>>> import numpy as np
>>> np.set_printoptions(precision=3, suppress=True, linewidth=140, sign=" ")
>>> W0 = np.loadtxt("sample6.csv", delimiter=",")
>>> W0
array([[-7.,  0.,  0.,  0.,  0.],
       [ 0., -2.,  0.,  0.,  0.],
       [ 0.,  0.,  1.,  0.,  0.],
       [ 0.,  0.,  0.,  1.,  0.],
       [ 0.,  0.,  0.,  0.,  3.]])
>>> np.prod(np.diag(W0)), round(np.linalg.det(W0), 3)
(np.float64(42.0), np.float64(42.0))
>>> W0 @ W0
array([[ 49.,   0.,   0.,   0.,   0.],
       [  0.,   4.,   0.,   0.,   0.],
       [  0.,   0.,   1.,   0.,   0.],
       [  0.,   0.,   0.,   1.,   0.],
       [  0.,   0.,   0.,   0.,   9.]])
>>> [int(np.linalg.matrix_rank(np.linalg.matrix_power(W0, p))) for p in range(1, 6)]
[5, 5, 5, 5, 5]
>>> np.linalg.matrix_rank(W0 - W0[0, 0] * np.eye(5))
np.int64(4)
>>> np.sort(np.linalg.eigvals(W0))
array([-7., -2.,  1.,  1.,  3.])
>>> W0.T @ W0
array([[ 49.,   0.,   0.,   0.,   0.],
       [  0.,   4.,   0.,   0.,   0.],
       [  0.,   0.,   1.,   0.,   0.],
       [  0.,   0.,   0.,   1.,   0.],
       [  0.,   0.,   0.,   0.,   9.]])
>>> print(np.round(np.linalg.eigvalsh(W0).min(), 3))
-7.0
>>> X = np.load("arr.npy")
>>> X
array([[  1,   8, -10,  -2,   2,  -7,  -2],
       [  4,  11,  -7,   1,   5,  -4,   1],
       [  2,   9,  -9,  -1,   3,  -6,  -1],
       [ -1,   6, -12,  -4,   0,  -9,  -4],
       [  5,  12,  -6,   2,   6,  -3,   2],
       [  4,  11,  -7,   1,   5,  -4,   1],
       [  0,   7, -11,  -3,   1,  -8,  -3],
       [ -1,   6, -12,  -4,   0,  -9,  -4]])
>>> x = np.array([1, 3, 1, 2, 0, 2, 2])
>>> np.sign((X @ x).round(6))
array([-1,  1,  1, -1,  1,  1, -1, -1])
>>> X * x
array([[  1,  24, -10,  -4,   0, -14,  -4],
       [  4,  33,  -7,   2,   0,  -8,   2],
       [  2,  27,  -9,  -2,   0, -12,  -2],
       [ -1,  18, -12,  -8,   0, -18,  -8],
       [  5,  36,  -6,   4,   0,  -6,   4],
       [  4,  33,  -7,   2,   0,  -8,   2],
       [  0,  21, -11,  -6,   0, -16,  -6],
       [ -1,  18, -12,  -8,   0, -18,  -8]])
>>> (X * x).sum(axis=1)
array([ -7,  26,   4, -29,  37,  26, -18, -29])
>>> X @ np.ones(7)
array([-10.,  11.,  -3., -24.,  18.,  11., -17., -24.])
>>> print(np.einsum("ij,j->i", X, x))
[ -7  26   4 -29  37  26 -18 -29]
>>> m1 = np.loadtxt("data.csv", delimiter=",")
>>> m1
array([[-0.7,  0.3, -1.3],
       [-1.9, -1.7,  0.6],
       [-0.9,  0.8, -0.7],
       [-2.3, -0.5,  0.3],
       [-0.3,  0.6, -0.5],
       [-1.1, -0.7,  1. ],
       [ 2.6,  0. ,  2.5],
       [-0.5,  0.5,  0.5],
       [-0.7, -0.1,  0.5]])
>>> rk = np.linalg.matrix_rank(X)
>>> rk
np.int64(2)
>>> N = np.linalg.svd(X)[2][rk:].T
>>> np.linalg.matrix_rank(X.T @ X), np.linalg.matrix_rank(X @ X.T)
(np.int64(2), np.int64(2))
>>> [int(np.linalg.matrix_rank(X[:, :j + 1])) for j in range(7)]
[1, 2, 2, 2, 2, 2, 2]
>>> [int(np.linalg.matrix_rank(X[:i])) for i in range(1, len(X) + 1)]
[1, 2, 2, 2, 2, 2, 2, 2]
>>> B = m1 / np.linalg.norm(m1, axis=1, keepdims=True)
>>> cov = B @ B.T
>>> (np.abs(cov) > 0.9).astype(int)
array([[ 1,  0,  0,  0,  0,  0,  1,  0,  0],
       [ 0,  1,  0,  0,  0,  1,  0,  0,  0],
       [ 0,  0,  1,  0,  1,  0,  0,  0,  0],
       [ 0,  0,  0,  1,  0,  0,  0,  0,  0],
       [ 0,  0,  1,  0,  1,  0,  0,  0,  0],
       [ 0,  1,  0,  0,  0,  1,  0,  0,  1],
       [ 1,  0,  0,  0,  0,  0,  1,  0,  0],
       [ 0,  0,  0,  0,  0,  0,  0,  1,  0],
       [ 0,  0,  0,  0,  0,  1,  0,  0,  1]])
>>> cov[5]
array([-0.299,  0.902, -0.118,  0.816, -0.429,  1.   , -0.061,  0.492,  0.942])
>>> np.argwhere(np.triu(np.abs(cov) > 0.95, 1))
array([], shape=(0, 2), dtype=int64)
>>> np.linalg.norm(B, axis=1)
array([ 1.,  1.,  1.,  1.,  1.,  1.,  1.,  1.,  1.])
>>> x = np.array([0, 4, 4])
>>> rhs = m1 @ x
>>> coef, lr = np.zeros(3), 1 / np.linalg.norm(m1, 2) ** 2
>>> for i in range(10):
...     coef -= lr * m1.T @ (m1 @ coef - rhs)
...     if i % 2 == 0: print(i, round(np.linalg.norm(m1 @ coef - rhs), 3))
... 
0 6.816
2 5.424
4 4.462
6 3.68
8 3.036
>>> coef
array([ 0.615,  2.355,  3.114])
>>> x = np.array([5, 5, 0])
>>> m1 @ np.ones(3)
array([-1.7, -3. , -0.8, -2.5, -0.2, -0.8,  5.1,  0.5, -0.3])
>>> (m1 @ x).argmax()
np.int64(6)
>>> print(m1 * x)
[[ -3.5   1.5  -0. ]
 [ -9.5  -8.5   0. ]
 [ -4.5   4.   -0. ]
 [-11.5  -2.5   0. ]
 [ -1.5   3.   -0. ]
 [ -5.5  -3.5   0. ]
 [ 13.    0.    0. ]
 [ -2.5   2.5   0. ]
 [ -3.5  -0.5   0. ]]
>>> np.sign((m1 @ x).round(6))
array([-1., -1., -1., -1.,  1., -1.,  1.,  0., -1.])
>>> print(m1 @ x)
[ -2.  -18.   -0.5 -14.    1.5  -9.   13.    0.   -4. ]
>>> np.einsum("ij,j->i", m1, x)
array([ -2. , -18. ,  -0.5, -14. ,   1.5,  -9. ,  13. ,   0. ,  -4. ])
>>> m1 @ np.eye(3)[2]
array([-1.3,  0.6, -0.7,  0.3, -0.5,  1. ,  2.5,  0.5,  0.5])
>>> Uu, sigma = np.linalg.svd(m1)
Traceback (most recent call last):
  File "<python-input-46>", line 1, in <module>
    Uu, sigma = np.linalg.svd(m1)
    ^^^^^^^^^
ValueError: too many values to unpack (expected 2)
>>> Uu, sigma, vt = np.linalg.svd(m1, full_matrices=False)
>>> print(np.round(Uu.T @ m1 @ vt.T, 3) + 0)
[[ 4.63   0.     0.   ]
 [ 0.     3.347  0.   ]
 [ 0.     0.     1.402]]
>>> np.round(Uu.T @ Uu, 3) + 0
array([[ 1.,  0.,  0.],
       [ 0.,  1.,  0.],
       [ 0.,  0.,  1.]])
>>> print(np.abs(vt[0]))
[ 0.922  0.153  0.356]
>>> round(float(np.sqrt((sigma ** 2).sum())), 3), np.round(np.linalg.norm(m1), 3)
(5.883, np.float64(5.883))
>>> np.cumsum(sigma ** 2) / np.sum(sigma ** 2)
array([ 0.619,  0.943,  1.   ])
>>> M = np.loadtxt("test3.csv", delimiter=",")
>>> M
array([[ -5.451,  -9.765,  -1.181,  -5.728,  -4.942,  -1.42 ,  -9.878,  -6.591],
       [  4.838,   8.717,   0.195,   4.945,   4.945,   1.244,   9.061,   6.241],
       [ -2.921,  -5.587,  -0.846,  -3.522,  -3.386,  -0.353,  -5.604,  -3.853],
       [  0.872,   2.349,   0.337,   1.066,   1.338,   0.527,   2.121,   1.499],
       [  0.922,   1.419,   0.47 ,   0.826,   1.222,  -0.066,   1.671,   1.296],
       [  2.672,   4.294,   0.553,   2.056,   2.113,   0.413,   4.66 ,   2.389],
       [ -2.451,  -4.573,  -0.642,  -1.785,  -1.964,  -0.066,  -4.409,  -3.635],
       [ -1.9  ,  -3.972,  -0.681,  -2.215,  -2.486,  -0.623,  -4.154,  -2.492],
       [ -3.594,  -6.662,  -0.657,  -3.415,  -3.275,  -0.348,  -6.523,  -4.438],
       [  1.325,   3.205,  -0.008,   2.01 ,   1.887,   0.147,   2.781,   2.294],
       [ -5.392,  -9.029,  -1.176,  -5.642,  -5.742,  -1.28 ,  -9.401,  -6.38 ],
       [  3.448,   6.401,   0.45 ,   3.381,   3.315,   0.699,   6.597,   4.31 ],
       [ 15.585,  27.034,   3.252,  15.104,  15.606,   3.044,  27.15 ,  18.24 ],
       [ -3.259,  -4.995,  -0.659,  -2.79 ,  -3.61 ,  -0.712,  -4.769,  -3.388],
       [ -4.909,  -8.944,  -1.009,  -5.152,  -5.056,  -0.833,  -9.571,  -6.273],
       [-10.386, -18.95 ,  -1.997, -10.762, -10.508,  -1.722, -18.312, -12.31 ],
       [ -4.283,  -7.666,  -0.913,  -4.515,  -4.153,  -0.429,  -8.073,  -5.63 ],
       [ -0.607,  -1.385,  -0.411,  -0.723,  -1.164,  -0.888,  -2.001,  -1.593],
       [ -5.844, -11.031,  -0.923,  -6.148,  -6.356,  -0.958, -11.035,  -7.131],
       [  2.777,   4.943,  -0.388,   1.893,   2.752,   0.87 ,   5.045,   3.641],
       [  2.059,   3.333,   0.059,   1.622,   1.397,   0.168,   3.349,   2.361],
       [ -4.704,  -8.266,  -0.577,  -5.024,  -4.297,  -0.634,  -8.545,  -4.866],
       [  1.344,   2.377,   0.15 ,   1.545,   1.495,   0.975,   2.099,   1.554],
       [ -3.016,  -4.914,  -0.761,  -2.903,  -2.849,  -0.56 ,  -5.273,  -2.692],
       [ -1.115,  -1.322,  -0.163,  -0.819,  -0.996,  -0.478,  -1.193,  -0.609],
       [  9.443,  16.891,   2.633,   9.631,   9.135,   1.845,  16.417,  11.106],
       [ -3.301,  -6.024,  -0.625,  -3.486,  -3.39 ,  -0.714,  -6.052,  -4.169],
       [ -4.977,  -9.259,  -0.633,  -5.004,  -4.69 ,  -0.988,  -8.568,  -6.564],
       [ 10.996,  19.396,   2.04 ,  10.993,  10.679,   1.723,  19.359,  13.004],
       [  9.28 ,  14.688,   1.446,   8.448,   8.625,   2.133,  15.223,  10.36 ],
       [ -0.158,  -0.591,   0.208,  -0.716,  -0.14 ,  -0.271,  -0.277,  -0.421],
       [ -7.005, -12.345,  -1.392,  -6.593,  -6.911,  -1.833, -12.677,  -8.423],
       [  3.283,   5.884,   0.773,   3.329,   3.101,   0.372,   5.256,   4.109],
       [ -2.167,  -3.673,  -0.704,  -1.842,  -2.504,  -0.486,  -3.119,  -1.992],
       [  5.753,  10.571,   1.403,   5.389,   5.972,   0.938,  10.513,   7.139]])
>>> Uu, sigma, vt = np.linalg.svd(M)
>>> sigma
array([ 105.863,    2.316,    2.115,    1.724,    1.678,    1.438,    1.34 ,    1.163])
>>> B = Uu[:, :1] @ np.diag(sigma[:1]) @ vt[:1]
>>> np.linalg.matrix_rank(M, rtol=0.05)
np.int64(1)
>>> round(np.linalg.norm(M - B, 2), 3), round(sigma[1], 3)
(np.float64(2.316), np.float64(2.316))
>>> np.round(np.linalg.norm(M - B) / np.linalg.norm(M), 3)
np.float64(0.043)
>>> np.linalg.matrix_rank(B)
np.int64(1)
>>> Xc = M - M.mean(axis=0)
>>> evecs = np.linalg.svd(Xc)[2][:1]
>>> B = Xc - Xc @ evecs.T @ evecs
>>> B.std(axis=0)
array([ 0.233,  0.198,  0.311,  0.282,  0.288,  0.308,  0.234,  0.289])
>>> np.diag(evecs.T @ evecs)
array([ 0.094,  0.291,  0.004,  0.092,  0.092,  0.003,  0.292,  0.132])
>>> (Xc @ evecs.T).std(axis=0)
array([ 17.889])
>>> Xc = M - M.mean(axis=0)
>>> Uu, sigma, vt = np.linalg.svd(Xc, full_matrices=False)
>>> print((np.sign(Uu[:, 0]) == np.sign(Uu[0, 0])).astype(int))
[ 1  0  1  0  0  0  1  1  1  0  1  0  0  1  1  1  1  1  1  0  0  1  0  1  1  0  1  1  0  0  1  1  0  1  0]
>>> vt[0] * np.sign(vt[0, np.abs(vt[0]).argmax()])
array([ 0.306,  0.54 ,  0.06 ,  0.303,  0.303,  0.059,  0.54 ,  0.364])
>>> np.round(sigma ** 2 / (sigma ** 2).sum(), 3) + 0
array([ 0.998,  0.   ,  0.   ,  0.   ,  0.   ,  0.   ,  0.   ,  0.   ])
>>> z = M[:, 1] > np.median(M[:, 1])
>>> f = M[z].mean(axis=0) - M[~z].mean(axis=0)
>>> ((M - M.mean(axis=0)) @ f > 0).astype(int)
array([ 0,  1,  0,  1,  1,  1,  0,  0,  0,  1,  0,  1,  1,  0,  0,  0,  0,  0,  0,  1,  1,  0,  1,  0,  0,  1,  0,  0,  1,  1,  0,  0,  1,
        0,  1])
>>> z.astype(int)
array([ 0,  1,  0,  1,  1,  1,  0,  0,  0,  1,  0,  1,  1,  0,  0,  0,  0,  0,  0,  1,  1,  0,  1,  0,  1,  1,  0,  0,  1,  1,  1,  0,  1,
        0,  1])
>>> print(np.argsort(-np.abs(f).round(6), kind="stable"))
[ 6  1  7  4  0  3  2  5]
>>> print(f)
[  8.545  15.236   1.666   8.451   8.555   1.665  15.302  10.341]
>>> np.round((((M - M.mean(axis=0)) @ f > 0) == z).mean(), 3)
np.float64(0.943)
